% ipython --no-banner

In [1]: import numpy as np

In [2]: np.set_printoptions(precision=4, suppress=True, linewidth=160, floatmode="fixed")

In [3]: rnd = lambda a: np.round(a, 4) + 0

In [4]: X = np.loadtxt("w.csv", delimiter=",")

In [5]: print(X)
[[2.0000 4.0000 0.0000 0.0000 0.0000 0.0000 0.0000 0.0000 0.0000]
 [4.0000 0.0000 4.0000 0.0000 0.0000 0.0000 0.0000 0.0000 0.0000]
 [0.0000 4.0000 1.0000 4.0000 0.0000 0.0000 0.0000 0.0000 0.0000]
 [0.0000 0.0000 4.0000 2.0000 4.0000 0.0000 0.0000 0.0000 0.0000]
 [0.0000 0.0000 0.0000 4.0000 1.0000 4.0000 0.0000 0.0000 0.0000]
 [0.0000 0.0000 0.0000 0.0000 4.0000 0.0000 4.0000 0.0000 0.0000]
 [0.0000 0.0000 0.0000 0.0000 0.0000 4.0000 1.0000 4.0000 0.0000]
 [0.0000 0.0000 0.0000 0.0000 0.0000 0.0000 4.0000 0.0000 4.0000]
 [0.0000 0.0000 0.0000 0.0000 0.0000 0.0000 0.0000 4.0000 2.0000]]

In [6]: w, V = np.linalg.eigh(X)

In [7]: rnd(V @ np.diag(w) @ V.T)
Out[7]: 
array([[2.0000, 4.0000, 0.0000, 0.0000, 0.0000, 0.0000, 0.0000, 0.0000, 0.0000],
       [4.0000, 0.0000, 4.0000, 0.0000, 0.0000, 0.0000, 0.0000, 0.0000, 0.0000],
       [0.0000, 4.0000, 1.0000, 4.0000, 0.0000, 0.0000, 0.0000, 0.0000, 0.0000],
       [0.0000, 0.0000, 4.0000, 2.0000, 4.0000, 0.0000, 0.0000, 0.0000, 0.0000],
       [0.0000, 0.0000, 0.0000, 4.0000, 1.0000, 4.0000, 0.0000, 0.0000, 0.0000],
       [0.0000, 0.0000, 0.0000, 0.0000, 4.0000, 0.0000, 4.0000, 0.0000, 0.0000],
       [0.0000, 0.0000, 0.0000, 0.0000, 0.0000, 4.0000, 1.0000, 4.0000, 0.0000],
       [0.0000, 0.0000, 0.0000, 0.0000, 0.0000, 0.0000, 4.0000, 0.0000, 4.0000],
       [0.0000, 0.0000, 0.0000, 0.0000, 0.0000, 0.0000, 0.0000, 4.0000, 2.0000]])

In [8]: print((w > 1e-8).sum(), (w < -1e-8).sum())
5 4

In [9]: rnd(V.T @ X @ V)
Out[9]: 
array([[-6.8072,  0.0000,  0.0000,  0.0000,  0.0000,  0.0000,  0.0000,  0.0000,  0.0000],
       [ 0.0000, -5.7124,  0.0000,  0.0000,  0.0000,  0.0000,  0.0000,  0.0000,  0.0000],
       [ 0.0000,  0.0000, -3.8856,  0.0000,  0.0000,  0.0000,  0.0000,  0.0000,  0.0000],
       [ 0.0000,  0.0000,  0.0000, -1.2912,  0.0000,  0.0000,  0.0000,  0.0000,  0.0000],
       [ 0.0000,  0.0000,  0.0000,  0.0000,  1.3873,  0.0000,  0.0000,  0.0000,  0.0000],
       [ 0.0000,  0.0000,  0.0000,  0.0000,  0.0000,  3.7386,  0.0000,  0.0000,  0.0000],
       [ 0.0000,  0.0000,  0.0000,  0.0000,  0.0000,  0.0000,  5.6936,  0.0000,  0.0000],
       [ 0.0000,  0.0000,  0.0000,  0.0000,  0.0000,  0.0000,  0.0000,  7.2651,  0.0000],
       [ 0.0000,  0.0000,  0.0000,  0.0000,  0.0000,  0.0000,  0.0000,  0.0000,  8.6119]])

In [10]: np.abs(V[:, -1]).round(6).argmax()
Out[10]: np.int64(3)

In [11]: rnd(V.T @ V)
Out[11]: 
array([[1.0000, 0.0000, 0.0000, 0.0000, 0.0000, 0.0000, 0.0000, 0.0000, 0.0000],
       [0.0000, 1.0000, 0.0000, 0.0000, 0.0000, 0.0000, 0.0000, 0.0000, 0.0000],
       [0.0000, 0.0000, 1.0000, 0.0000, 0.0000, 0.0000, 0.0000, 0.0000, 0.0000],
       [0.0000, 0.0000, 0.0000, 1.0000, 0.0000, 0.0000, 0.0000, 0.0000, 0.0000],
       [0.0000, 0.0000, 0.0000, 0.0000, 1.0000, 0.0000, 0.0000, 0.0000, 0.0000],
       [0.0000, 0.0000, 0.0000, 0.0000, 0.0000, 1.0000, 0.0000, 0.0000, 0.0000],
       [0.0000, 0.0000, 0.0000, 0.0000, 0.0000, 0.0000, 1.0000, 0.0000, 0.0000],
       [0.0000, 0.0000, 0.0000, 0.0000, 0.0000, 0.0000, 0.0000, 1.0000, 0.0000],
       [0.0000, 0.0000, 0.0000, 0.0000, 0.0000, 0.0000, 0.0000, 0.0000, 1.0000]])
